% ipython --no-banner

In [1]: import numpy as np

In [2]: from numpy import linalg as LA

In [3]: np.set_printoptions(precision=2, suppress=True, linewidth=200, legacy="1.25")

In [4]: W0 = np.load("layer12.npy")

In [5]: W0
Out[5]: 
array([[-1.5,  0.6, -0.8],
       [-0.4, -2.6,  0.2],
       [ 0.3, -1.2,  0.6],
       [ 0. ,  0.8,  0.7],
       [-0.9,  0.3, -0.8],
       [-0.1, -0.9, -3.4],
       [ 0. ,  1.4, -1.3],
       [ 0.3,  0.8,  0.1]])

In [6]: vec = np.array([-2, -1, 0])

In [7]: (W0 * vec).sum(axis=1)
Out[7]: array([ 2.4,  3.4,  0.6, -0.8,  1.5,  1.1, -1.4, -1.4])

In [8]: (W0 @ vec).argmax()
Out[8]: 1

In [9]: W0 @ np.eye(3)[0]
Out[9]: array([-1.5, -0.4,  0.3,  0. , -0.9, -0.1,  0. ,  0.3])

In [10]: vec @ W0
Traceback (most recent call last):
  Cell In[10], line 1
    vec @ W0
ValueError: matmul: Input operand 1 has a mismatch in its core dimension 0, with gufunc signature (n?,k),(k,m?)->(n?,m?) (size 8 is different from 3)


In [11]: np.sign((W0 @ vec).round(6))
Out[11]: array([ 1.,  1.,  1., -1.,  1.,  1., -1., -1.])

In [12]: W0 @ (2 * vec)
Out[12]: array([ 4.8,  6.8,  1.2, -1.6,  3. ,  2.2, -2.8, -2.8])

In [13]: B = np.c_[W0[:, :1] @ np.array([[1]]), np.array([-8, -9, 1, -2, -4, 8, 4, 0])]

In [14]: B
Out[14]: 
array([[-1.5, -8. ],
       [-0.4, -9. ],
       [ 0.3,  1. ],
       [ 0. , -2. ],
       [-0.9, -4. ],
       [-0.1,  8. ],
       [ 0. ,  4. ],
       [ 0.3,  0. ]])

In [15]: np.round(LA.lstsq(W0, B[:, 0])[0], 2) + 0
Out[15]: array([1., 0., 0.])

In [16]: np.round(LA.norm(B - W0 @ LA.lstsq(W0, B)[0], axis=0), 2) + 0
Out[16]: array([0. , 4.5])

In [17]: LA.matrix_rank(B)
Out[17]: 2
